$ python3 -q
>>> import numpy as np
>>> np.set_printoptions(precision=2, suppress=True, linewidth=200, floatmode="fixed")
>>> arr = np.load("case13.npy")
>>> print(arr)
[[ 0 -4  0 -4  0]
 [ 0 -4  0 -4  0]
 [ 0 -2  0 -2  0]
 [ 0 -6  0 -6  0]
 [ 0 -2  0 -2  0]
 [ 0  0  0  0  0]]
>>> # row 1 repeats row 0
>>> round(float(np.linalg.norm(arr, 2) / np.linalg.norm(arr)), 2)
1.0
>>> np.linalg.matrix_rank(arr, rtol=0.1)
np.int64(1)
>>> np.abs(np.diag(np.linalg.qr(arr)[1])) > 1e-9
array([False,  True, False, False, False])
>>> print(np.unique(arr.round(6), axis=0).shape)
(4, 5)
>>> A = np.loadtxt("layer8.csv", delimiter=",")
>>> A
array([[ 1.00,  0.00,  0.00,  0.00,  0.00],
       [ 0.00,  1.00,  0.00,  0.00,  0.00],
       [ 0.00,  0.00, -0.71,  0.00, -0.71],
       [ 0.00,  0.00,  0.00,  1.00,  0.00],
       [ 0.00,  0.00,  0.71,  0.00, -0.71]])
>>> (A != 0).astype(int)
array([[1, 0, 0, 0, 0],
       [0, 1, 0, 0, 0],
       [0, 0, 1, 0, 1],
       [0, 0, 0, 1, 0],
       [0, 0, 1, 0, 1]])
>>> print((np.linalg.matrix_power((A != 0) + (A.T != 0) + np.eye(5), 5) > 0).astype(int))
[[1 0 0 0 0]
 [0 1 0 0 0]
 [0 0 1 0 1]
 [0 0 0 1 0]
 [0 0 1 0 1]]
>>> np.sort(np.linalg.eigvals(A).real)
array([-0.71, -0.71,  1.00,  1.00,  1.00])
>>> np.flatnonzero(np.linalg.matrix_power((A != 0) + (A.T != 0) + np.eye(5), 5)[2])
array([2, 4])
>>> K = 2 * np.eye(3) + np.ones((3, 3))
>>> K
array([[3.00, 1.00, 1.00],
       [1.00, 3.00, 1.00],
       [1.00, 1.00, 3.00]])
>>> # symmetric
>>> np.linalg.determinant(K)
Traceback (most recent call last):
  File "<python-input-18>", line 1, in <module>
    np.linalg.determinant(K)
    ^^^^^^^^^^^^^^^^^^^^^
AttributeError: module 'numpy.linalg' has no attribute 'determinant'
>>> (K + K.T) / 2
array([[3.00, 1.00, 1.00],
       [1.00, 3.00, 1.00],
       [1.00, 1.00, 3.00]])
>>> np.linalg.matrix_power(K, 4)
array([[219.00, 203.00, 203.00],
       [203.00, 219.00, 203.00],
       [203.00, 203.00, 219.00]])
>>> print(np.trace(K))
9.0
>>> np.round(np.linalg.det(K), 2)
np.float64(20.0)
>>> evals, evecs = np.linalg.eig(K)
>>> np.sort(np.linalg.eigvals(K @ K))
array([ 4.00,  4.00, 25.00])
>>> np.sort(np.linalg.eigvals(np.linalg.inv(K)))
array([0.20, 0.50, 0.50])
>>> np.round(K @ evecs[:, 0] - evals[0] * evecs[:, 0], 2) + 0
array([0.00, 0.00, 0.00])
>>> evals
array([2.00, 5.00, 2.00])
>>> round(float(np.prod(evals)), 2)
20.0
>>> x = np.array([-3, -3, 1])
>>> y = K @ x
>>> beta, lr = np.zeros(3), 1 / np.linalg.norm(K, 2) ** 2
>>> for i in range(200):
...     beta -= lr * K.T @ (K @ beta - y)
...     if i % 50 == 0: print(i, round(np.linalg.norm(K @ beta - y), 2))
... 
0 5.49
50 0.0
100 0.0
150 0.0
>>> round(float(np.linalg.cond(K)), 2)
2.5
>>> beta
array([-3.00, -3.00,  1.00])
>>> rng = np.random.default_rng(998)
>>> idx = rng.permutation(3)
>>> A2 = K[:, idx] * rng.choice([-1, 1], 3)
>>> A2
array([[-1.00, -1.00, -3.00],
       [-3.00, -1.00, -1.00],
       [-1.00, -3.00, -1.00]])
>>> U, _, Vh = np.linalg.svd(K.T @ A2)
>>> np.round(np.linalg.lstsq(K, A2)[0], 2) + 0
array([[ 0.00,  0.00, -1.00],
       [-1.00,  0.00,  0.00],
       [ 0.00, -1.00,  0.00]])
>>> idx
array([1, 2, 0])
>>> feats = np.loadtxt("block12.csv", delimiter=",")
>>> feats
array([[1.00, 1.00, 0.00, 2.00, 1.00],
       [1.00, 1.00, 1.00, 0.00, 2.00],
       [0.00, 1.00, 1.00, 1.00, 0.00],
       [2.00, 0.00, 1.00, 1.00, 1.00],
       [1.00, 2.00, 0.00, 1.00, 1.00]])
>>> # symmetric
>>> np.all(np.linalg.eigvalsh(feats) > 0)
np.False_
>>> round(np.linalg.eigvalsh(feats).min(), 2)
np.float64(-1.95)
>>> [round(float(np.linalg.det(feats[:i, :i])), 2) + 0 for i in range(1, 6)]
[1.0, 0.0, -1.0, -5.0, 11.0]
>>> f = np.array([-3, -1, 2])
>>> mat = np.outer(rng.normal(size=30), f) + 0.1 * rng.normal(size=(30, 3))
>>> mat.round(2) + 0
array([[ 0.28,  0.27, -0.26],
       [ 1.58,  0.63, -0.86],
       [-0.23, -0.23,  0.25],
       [-1.53, -0.70,  1.07],
       [ 1.60,  0.69, -1.06],
       [-3.54, -1.03,  2.17],
       [-1.23, -0.31,  0.70],
       [ 6.40,  2.33, -4.30],
       [-4.10, -1.45,  2.65],
       [ 2.23,  0.83, -1.50],
       [ 1.34,  0.32, -0.91],
       [ 0.68,  0.28, -0.61],
       [-2.81, -1.05,  1.81],
       [-0.87, -0.26,  0.34],
       [ 2.87,  0.94, -1.75],
       [-4.87, -1.64,  3.23],
       [-2.03, -0.44,  1.28],
       [ 3.19,  1.24, -2.24],
       [-0.97, -0.37,  0.53],
       [-3.16, -1.10,  2.24],
       [ 2.76,  1.10, -2.00],
       [-2.60, -0.67,  1.81],
       [-0.08, -0.19, -0.10],
       [ 2.36,  0.77, -1.71],
       [-2.88, -0.96,  1.81],
       [-0.36, -0.07,  0.18],
       [ 5.55,  2.16, -3.73],
       [-2.46, -0.73,  1.70],
       [-0.91, -0.25,  0.34],
       [-0.49,  0.00,  0.18]])
>>> W2 = mat[[10, 16]].astype(float)
>>> for _ in range(3):
...     idx = np.linalg.norm(mat[:, None] - W2, axis=-1).argmin(axis=1)
...     W2 = np.array([mat[idx == j].mean(axis=0) for j in range(2)])
... 
>>> idx
array([0, 0, 1, 1, 0, 1, 1, 0, 1, 0, 0, 0, 1, 1, 0, 1, 1, 0, 1, 1, 0, 1, 1, 0, 1, 1, 0, 1, 1, 1])
>>> np.bincount(idx)
array([12, 18])
>>> np.abs(W2[1] - W2[0]).argmax()
np.int64(0)
>>> proj = mat @ np.linalg.solve(mat.T @ mat, mat.T)
>>> print(np.diag(proj))
[0.06 0.12 0.05 0.06 0.05 0.18 0.05 0.20 0.09 0.03 0.06 0.06 0.06 0.13 0.09 0.12 0.16 0.09 0.04 0.10 0.11 0.20 0.15 0.09 0.06 0.01 0.24 0.10 0.16 0.08]
>>> print(np.round(np.linalg.eigvalsh(proj), 2) + 0)
[0.00 0.00 0.00 0.00 0.00 0.00 0.00 0.00 0.00 0.00 0.00 0.00 0.00 0.00 0.00 0.00 0.00 0.00 0.00 0.00 0.00 0.00 0.00 0.00 0.00 0.00 0.00 1.00 1.00 1.00]
>>> O, _ = np.linalg.qr(np.array([[0.0, -0.6], [-0.6, -0.2]]))
>>> E = O[:, :2]
>>> E
array([[0.00, 1.00],
       [1.00, 0.00]])
>>> # equal to its transpose
>>> O, r_ = np.linalg.qr(E)
>>> O.T @ O
array([[1.00, 0.00],
       [0.00, 1.00]])
>>> O.shape, r_.shape
((2, 2), (2, 2))
>>> O @ r_
array([[0.00, 1.00],
       [1.00, 0.00]])
>>> np.allclose(r_.T @ r_, E.T @ E)
True
>>> A2 = E / np.sqrt((E ** 2).mean(axis=1, keepdims=True))
>>> np.linalg.matrix_rank(E - E.mean(axis=1, keepdims=True))
np.int64(1)
>>> idx = rng.permutation(2)
>>> A2 = E[:, idx] * rng.choice([-1, 1], 2)
>>> A2
array([[1.00, 0.00],
       [0.00, 1.00]])
>>> U, _, Vh = np.linalg.svd(E.T @ A2)
>>> idx
array([1, 0])
>>> U @ Vh
array([[0.00, 1.00],
       [1.00, 0.00]])
>>> x = np.array([0, -2])
>>> [p for p in range(1, 25) if np.allclose(np.linalg.matrix_power(E, p), np.eye(2))]
[2, 4, 6, 8, 10, 12, 14, 16, 18, 20, 22, 24]
>>> round(np.linalg.det(E), 2)
np.float64(-1.0)
>>> X = np.loadtxt("x.csv", delimiter=",")
>>> X
array([[-0.39,  0.83, -0.28, -0.28],
       [ 0.83,  0.50,  0.17,  0.17],
       [-0.28,  0.17,  0.94, -0.06],
       [-0.28,  0.17, -0.06,  0.94]])
>>> # symmetric
>>> np.linalg.norm(X, axis=0)
array([1.00, 1.00, 1.00, 1.00])
>>> np.round(X @ X.T, 2) + 0
array([[1.00, 0.00, 0.00, 0.00],
       [0.00, 1.00, 0.00, 0.00],
       [0.00, 0.00, 1.00, 0.00],
       [0.00, 0.00, 0.00, 1.00]])
>>> np.round(X.T @ X, 2) + 0
array([[1.00, 0.00, 0.00, 0.00],
       [0.00, 1.00, 0.00, 0.00],
       [0.00, 0.00, 1.00, 0.00],
       [0.00, 0.00, 0.00, 1.00]])
>>> np.linalg.pinv(X)
array([[-0.39,  0.83, -0.28, -0.28],
       [ 0.83,  0.50,  0.17,  0.17],
       [-0.28,  0.17,  0.94, -0.06],
       [-0.28,  0.17, -0.06,  0.94]])
>>> np.linalg.svd(X, compute_uv=False)
array([1.00, 1.00, 1.00, 1.00])
